>>> import numpy as np
>>> from numpy import linalg as LA
>>> np.set_printoptions(suppress=True, linewidth=100)
>>> F = np.loadtxt("m.csv", delimiter=",")
>>> F.round(2)
array([[0.67, 0.33, 0.  , 0.  ],
       [0.  , 0.67, 0.33, 0.  ],
       [0.  , 0.  , 1.  , 0.  ],
       [0.33, 0.33, 0.  , 0.33]])
>>> # rows sum to 1
>>> def softmax(z):
...     e = np.exp(z - z.max(axis=-1, keepdims=True))
...     return e / e.sum(axis=-1, keepdims=True)
... 
>>> np.round(softmax(F[0]), 2)
array([0.36, 0.26, 0.19, 0.19])
>>> np.round(softmax(F[0] + -1), 2)
array([0.36, 0.26, 0.19, 0.19])
>>> np.round(softmax(F).sum(axis=1), 2)
array([1., 1., 1., 1.])
>>> np.round(softmax(10 * F[0]), 2) + 0
array([0.96, 0.03, 0.  , 0.  ])
>>> scores = F @ F.T / np.sqrt(4)
>>> np.round(softmax(scores), 2)
array([[0.29, 0.24, 0.22, 0.26],
       [0.24, 0.28, 0.25, 0.24],
       [0.21, 0.24, 0.34, 0.21],
       [0.26, 0.25, 0.22, 0.26]])
>>> np.round(softmax(scores)[0] @ F, 2)
array([0.28, 0.34, 0.3 , 0.09])
>>> M2 = np.array([[0, 1, 2], [2, 2, 1]])
>>> W2 = np.kron(M2, F)
>>> round(LA.norm(W2, 2), 2), np.round(LA.norm(M2, 2) * LA.norm(F, 2), 2)
(np.float64(3.77), np.float64(3.77))
>>> LA.matrix_rank(W2)
np.int64(8)
>>> x0 = np.array([9, 7, -8, 6])
>>> target = F @ x0
>>> target.round(2)
array([ 8.33,  2.  , -8.  ,  7.33])
>>> np.round(LA.solve(F.T, F[0]), 2)
array([1., 0., 0., 0.])
